>>> import numpy as np
>>> import numpy.linalg as la
>>> np.set_printoptions(precision=2, suppress=True, linewidth=160, legacy="1.25")
>>> B = np.array([[8, 9, 3, 4, 2, 8, 4, 7, 1],
...     [4, 1, 6, 7, 2, 1, 9, 9, 7],
...     [8, 7, 6, 5, 6, 5, 2, 5, 8],
...     [6, 1, 8, 6, 9, 0, 4, 8, 0],
...     [9, 3, 3, 1, 5, 1, 8, 4, 9],
...     [4, 9, 0, 1, 4, 7, 0, 6, 6],
...     [9, 8, 4, 5, 3, 5, 0, 0, 1],
...     [6, 2, 7, 3, 2, 1, 4, 4, 2],
...     [0, 7, 3, 2, 0, 2, 2, 6, 1]])
>>> K = B + B.T
>>> K
array([[16, 13, 11, 10, 11, 12, 13, 13,  1],
       [13,  2, 13,  8,  5, 10, 17, 11, 14],
       [11, 13, 12, 13,  9,  5,  6, 12, 11],
       [10,  8, 13, 12, 10,  1,  9, 11,  2],
       [11,  5,  9, 10, 10,  5, 11,  6,  9],
       [12, 10,  5,  1,  5, 14,  5,  7,  8],
       [13, 17,  6,  9, 11,  5,  0,  4,  3],
       [13, 11, 12, 11,  6,  7,  4,  8,  8],
       [ 1, 14, 11,  2,  9,  8,  3,  8,  2]])
>>> B = la.inv(K)
>>> round(float(la.det(K) * la.det(B)), 2)
1.0
>>> np.allclose(B, K.T)
False
>>> print(la.svd(K, compute_uv=False))
[80.99 21.27 15.65 12.18 10.78  6.03  3.44  1.78  1.23]
>>> G = K.T @ K
>>> la.matrix_rank(G)
9
>>> G
array([[1250, 1010, 1011,  911,  840,  774,  821,  907,  679],
       [1010, 1137,  912,  773,  829,  688,  544,  803,  492],
       [1011,  912, 1010,  829,  776,  652,  758,  870,  608],
       [ 911,  773,  829,  784,  675,  479,  617,  713,  506],
       [ 840,  829,  776,  675,  690,  526,  558,  675,  429],
       [ 774,  688,  652,  479,  526,  629,  542,  605,  453],
       [ 821,  544,  758,  617,  558,  542,  746,  684,  512],
       [ 907,  803,  870,  713,  675,  605,  684,  784,  523],
       [ 679,  492,  608,  506,  429,  453,  512,  523,  544]])
>>> E = np.loadtxt("out8.csv", delimiter=",")
>>> print(E)
[[ 13.87   3.07   0.22 -18.38  12.31]
 [ 15.91   3.11  -0.33 -17.87  11.82]
 [ 12.47   1.14   1.73 -17.12  13.05]
 [ 14.79   2.27   1.62 -17.04  12.56]
 [ 16.44   2.33  -1.   -18.11  11.65]
 [ 15.87   2.84   1.13 -17.61  12.72]
 [ 16.62   3.94  -0.37 -17.29   9.96]
 [ 16.55   1.64  -1.1  -17.69  12.06]
 [ 14.01   4.03  -1.04 -17.92  10.88]
 [ 14.08   3.48   0.41 -17.38  12.03]
 [ 14.74   3.    -2.15 -19.54  12.42]
 [ 15.97   1.15   2.06 -17.71  12.5 ]
 [ 14.8    2.62   1.42 -19.89  12.08]
 [ 14.62   3.98   1.01 -18.24  12.18]]
>>> Xs = E - E.mean(axis=0)
>>> vecs = la.svd(Xs)[2][:1]
>>> B = Xs - Xs @ vecs.T @ vecs
>>> B.std(axis=0)
array([0.95, 0.78, 0.59, 0.78, 0.52])
>>> feats = np.load("test5.npy")
>>> feats.round(2) + 0
array([[-23.2 , -11.47,  -9.62,  -3.82,  -1.93,  11.73, -11.47, -17.4 , -13.44,   3.91],
       [-21.63, -10.43,  -8.89,  -3.48,  -1.81,  11.2 , -10.43, -16.23, -12.37,   3.73],
       [-13.72,  -5.46,  -5.3 ,  -1.82,  -1.29,   8.27,  -5.46, -10.44,  -7.12,   2.76],
       [-11.84,  -4.35,  -4.48,  -1.45,  -1.2 ,   7.49,  -4.35,  -9.09,  -5.93,   2.5 ],
       [-10.96,  -3.84,  -4.1 ,  -1.28,  -1.16,   7.12,  -3.84,  -8.46,  -5.38,   2.37],
       [ -9.59,  -3.08,  -3.53,  -1.03,  -1.11,   6.51,  -3.08,  -7.5 ,  -4.55,   2.17],
       [ -7.91,  -2.18,  -2.84,  -0.73,  -1.06,   5.72,  -2.18,  -6.33,  -3.56,   1.91],
       [ -7.56,  -2.  ,  -2.7 ,  -0.67,  -1.05,   5.56,  -2.  ,  -6.09,  -3.37,   1.85],
       [ -5.56,  -1.04,  -1.92,  -0.35,  -1.01,   4.53,  -1.04,  -4.72,  -2.26,   1.51],
       [ -4.24,  -0.46,  -1.43,  -0.15,  -1.  ,   3.78,  -0.46,  -3.83,  -1.58,   1.26],
       [ -3.78,  -0.28,  -1.27,  -0.09,  -1.  ,   3.5 ,  -0.28,  -3.52,  -1.36,   1.17],
       [ -2.54,   0.14,  -0.85,   0.05,  -1.  ,   2.69,   0.14,  -2.69,  -0.8 ,   0.9 ],
       [ -2.52,   0.15,  -0.84,   0.05,  -1.  ,   2.67,   0.15,  -2.68,  -0.79,   0.89],
       [ -1.27,   0.42,  -0.47,   0.14,  -0.98,   1.69,   0.42,  -1.83,  -0.33,   0.56],
       [ -0.9 ,   0.44,  -0.37,   0.15,  -0.96,   1.34,   0.44,  -1.56,  -0.22,   0.45],
       [ -0.55,   0.42,  -0.29,   0.14,  -0.92,   0.97,   0.42,  -1.29,  -0.15,   0.32],
       [ -0.5 ,   0.41,  -0.28,   0.14,  -0.91,   0.9 ,   0.41,  -1.24,  -0.14,   0.3 ],
       [ -0.34,   0.36,  -0.24,   0.12,  -0.86,   0.71,   0.36,  -1.09,  -0.12,   0.24],
       [ -0.24,   0.31,  -0.22,   0.1 ,  -0.81,   0.55,   0.31,  -0.97,  -0.11,   0.18],
       [ -0.06,   0.16,  -0.17,   0.05,  -0.62,   0.23,   0.16,  -0.66,  -0.11,   0.08],
       [ -0.02,   0.08,  -0.12,   0.03,  -0.44,   0.09,   0.08,  -0.45,  -0.1 ,   0.03],
       [  0.  ,   0.03,  -0.08,   0.01,  -0.28,   0.03,   0.03,  -0.28,  -0.07,   0.01],
       [  0.  ,   0.03,   0.11,   0.01,   0.3 ,   0.03,   0.03,   0.3 ,   0.12,   0.01],
       [  0.  ,   0.04,   0.13,   0.01,   0.35,   0.03,   0.04,   0.35,   0.14,   0.01],
       [  0.  ,   0.04,   0.14,   0.01,   0.38,   0.04,   0.04,   0.39,   0.16,   0.01],
       [  0.03,   0.16,   0.32,   0.05,   0.78,   0.13,   0.16,   0.79,   0.37,   0.04],
       [  0.09,   0.37,   0.56,   0.12,   1.24,   0.29,   0.37,   1.3 ,   0.68,   0.1 ],
       [  0.1 ,   0.41,   0.6 ,   0.14,   1.31,   0.31,   0.41,   1.38,   0.73,   0.1 ],
       [  3.46,   6.76,   5.55,   2.25,   7.6 ,   3.3 ,   6.76,   9.9 ,   7.81,   1.1 ],
       [  3.56,   6.92,   5.67,   2.31,   7.72,   3.36,   6.92,  10.1 ,   7.98,   1.12],
       [  4.15,   7.87,   6.36,   2.62,   8.45,   3.72,   7.87,  11.21,   8.98,   1.24],
       [  5.08,   9.34,   7.42,   3.11,   9.53,   4.26,   9.34,  12.92,  10.53,   1.42],
       [  5.34,   9.75,   7.71,   3.25,   9.82,   4.41,   9.75,  13.38,  10.96,   1.47],
       [  8.36,  14.29,  10.94,   4.76,  12.94,   5.94,  14.29,  18.52,  15.7 ,   1.98],
       [ 11.08,  18.25,  13.71,   6.08,  15.5 ,   7.17,  18.25,  22.89,  19.8 ,   2.39],
       [ 12.2 ,  19.84,  14.82,   6.61,  16.49,   7.64,  19.84,  24.62,  21.43,   2.55],
       [ 12.26,  19.93,  14.88,   6.64,  16.55,   7.67,  19.93,  24.72,  21.52,   2.56],
       [ 12.95,  20.91,  15.57,   6.97,  17.16,   7.96,  20.91,  25.79,  22.54,   2.65],
       [ 15.31,  24.2 ,  17.85,   8.07,  19.16,   8.89,  24.2 ,  29.36,  25.92,   2.96],
       [ 15.71,  24.75,  18.24,   8.25,  19.49,   9.05,  24.75,  29.96,  26.49,   3.02],
       [ 16.69,  26.11,  19.18,   8.7 ,  20.3 ,   9.42,  26.11,  31.43,  27.88,   3.14],
       [ 17.65,  27.43,  20.09,   9.14,  21.08,   9.78,  27.43,  32.84,  29.23,   3.26],
       [ 20.33,  31.08,  22.61,  10.36,  23.2 ,  10.74,  31.08,  36.76,  32.97,   3.58],
       [ 23.57,  35.42,  25.6 ,  11.81,  25.68,  11.86,  35.42,  41.39,  37.41,   3.95]])
>>> cent = feats[[26, 33]].astype(float)
>>> for _ in range(3):
...     labels = la.norm(feats[:, None] - cent, axis=-1).argmin(axis=1)
...     cent = np.array([feats[labels == j].mean(axis=0) for j in range(2)])
... 
>>> labels
array([0, 0, 0, 0, 0, 0, 0, 0, 0, 0, 0, 0, 0, 0, 0, 0, 0, 0, 0, 0, 0, 0, 0, 0, 0, 0, 0, 0, 0, 0, 0, 0, 1, 1, 1, 1, 1, 1, 1, 1, 1, 1, 1, 1])
>>> np.abs(cent[1] - cent[0]).argmax()
7
